In [1]: import numpy as np

In [2]: np.set_printoptions(precision=2, suppress=True, linewidth=100, legacy="1.25")

In [3]: def rd(a):
   ...:     return np.round(a, 2) + 0
   ...: 

In [4]: sv = 3 * 0.5 ** np.arange(5)

In [5]: q, _ = np.linalg.qr(np.array([[0.4, -0.5, -1.2, 0.0, -1.4],
   ...:     [-0.7, -0.6, 1.7, 0.6, -0.5],
   ...:     [-0.1, 0.2, 0.9, 0.0, -0.3],
   ...:     [0.1, 0.8, -2.1, 0.0, -0.8],
   ...:     [0.5, 1.4, 0.8, -1.1, 0.5]]))

In [6]: rng = np.random.default_rng(59268)

In [7]: feats = rng.normal(size=(47, 5)) * sv @ q

In [8]: print(rd(feats))
[[ 0.84  0.09 -0.37 -0.32  1.24]
 [-2.57 -0.54  0.22 -1.8  -2.37]
 [-3.25 -0.5   0.32 -1.59 -2.92]
 [ 2.93  3.95 -0.48  2.14 -3.18]
 [ 0.32  0.55 -0.53 -1.46  0.13]
 [-0.52 -0.09 -0.29  0.69 -0.75]
 [-0.8  -1.77  0.07  1.27  0.67]
 [ 0.38 -0.62 -0.33 -1.98  1.75]
 [-1.39  0.19  0.94 -1.13 -1.  ]
 [ 2.24  2.76 -0.08  0.82 -0.92]
 [ 1.18 -1.52 -0.43  1.07  3.38]
 [ 2.2   1.98  0.08  1.39 -0.49]
 [-0.54 -0.13  0.09  0.79  0.96]
 [ 0.31  2.22 -0.84 -0.3  -4.19]
 [ 0.34  0.4  -0.28  1.35 -0.92]
 [-0.66 -2.09  0.34 -0.37  2.77]
 [-0.75  0.62  0.14  0.43 -1.58]
 [ 2.85  2.71 -0.04  0.01 -0.71]
 [ 1.61  1.06 -0.22 -1.19  0.75]
 [-1.79 -2.6   0.67 -1.26  3.05]
 [-0.6   0.04 -0.29  0.04 -1.34]
 [-0.37 -1.42  0.28 -1.38  2.23]
 [ 0.1   0.43 -0.34 -0.77 -1.24]
 [ 0.29  0.76 -0.03  0.56 -0.99]
 [-1.69 -2.13  0.15 -1.29  1.89]
 [-0.69 -0.89  0.1   0.82 -0.34]
 [-0.07 -1.55  0.04 -0.97  2.23]
 [ 0.69 -0.52  0.01 -0.44  2.58]
 [-0.69  0.45  0.47  2.23 -1.37]
 [-1.59  1.92 -0.04 -0.33 -4.76]
 [ 2.16  3.32  0.05  1.87 -2.45]
 [ 0.94  0.68 -0.44  0.85 -0.84]
 [-0.12  0.01 -0.08 -0.52  0.64]
 [ 0.5   1.58 -0.09 -0.88 -1.89]
 [-1.17 -1.49 -0.24 -1.68  0.52]
 [ 2.2   1.49 -0.7   0.    0.28]
 [ 4.3   4.27 -0.5   1.34 -1.86]
 [ 2.05  1.44 -0.73  1.28 -1.04]
 [ 2.3   1.08 -0.75  0.77 -0.07]
 [ 0.53  0.76 -0.77  0.36 -1.53]
 [-0.26  1.03  0.04 -1.41 -0.78]
 [-1.84 -1.66 -0.05 -0.1   0.82]
 [-0.67 -1.8  -0.02 -1.67  3.06]
 [ 1.4   1.55 -0.28  0.39 -1.12]
 [-2.41 -4.24  0.66 -1.42  4.87]
 [ 2.    2.42 -0.49  1.01 -1.68]
 [-1.55  1.76  0.82  0.47 -4.22]]

In [9]: Ac = (feats - feats.mean(axis=0)) / feats.std(axis=0)

In [10]: print(np.argwhere(np.abs(Ac) > 2))
[[ 2  0]
 [ 3  1]
 [ 8  2]
 [29  4]
 [36  0]
 [36  1]
 [44  1]
 [44  4]
 [46  2]]

In [11]: print(rd(Ac.std(axis=0)))
[1. 1. 1. 1. 1.]

In [12]: b = np.linalg.lstsq(np.delete(Ac, 0, axis=1), Ac[:, 0])[0]

In [13]: print(rd(b))
[ 1.16 -0.25  0.16  0.84]

In [14]: A = np.array([[2, 0, 2, 1, 0],
    ...:     [0, 2, 0, 2, 1],
    ...:     [1, 0, 2, 0, 2],
    ...:     [2, 1, 0, 2, 0],
    ...:     [0, 2, 1, 0, 2]])

In [15]: u = np.array([-2, 1, -1])

In [16]: print(np.array([np.convolve(row, u, "same") for row in A]))
[[ 2 -6  0 -1 -1]
 [-4  2 -6  0 -1]
 [ 1 -5  2 -6  2]
 [ 0 -1 -5  2 -2]
 [-4  0 -1 -5  2]]

In [17]: print(np.cross(A[0, :3], A[2, :3]))
[ 0 -2  0]

In [18]: print(np.correlate(A[0], A[2], "full"))
[4 0 8 2 6 2 2 1 0]

In [19]: print(rd(np.abs(np.linalg.eigvals(A)).max()))
5.0

In [20]: print(np.trace(A))
10

In [21]: print(rd(np.linalg.det(A)))
25.0

In [22]: print((A + A.T) / 2)
[[2.  0.  1.5 1.5 0. ]
 [0.  2.  0.  1.5 1.5]
 [1.5 0.  2.  0.  1.5]
 [1.5 1.5 0.  2.  0. ]
 [0.  1.5 1.5 0.  2. ]]

In [23]: print(np.allclose(A, A.T))
False

In [24]: print(rd(np.linalg.det(A[::-1])))
25.0

In [25]: print(rd(np.linalg.eigvals(A).sum().real))
10.0

In [26]: print(rd(np.linalg.eigvals(A)))
[-0.43+0.59j -0.43-0.59j  5.  +0.j    2.93+0.95j  2.93-0.95j]

In [27]: print(np.einsum("ii->", A))
10

In [28]: print(np.einsum("ij,ji->", A, A))
40

In [29]: B = A[0, 0] * A[1:] - np.outer(A[1:, 0], A[0])

In [30]: print(B)
[[ 0  4  0  4  2]
 [ 0  0  2 -1  4]
 [ 0  2 -4  2  0]
 [ 0  4  2  0  4]]

In [31]: print(A[:, 0] / A[0, 0])
[1.  0.  0.5 1.  0. ]

In [32]: print(np.linalg.matrix_rank(B), np.linalg.matrix_rank(A))
4 5
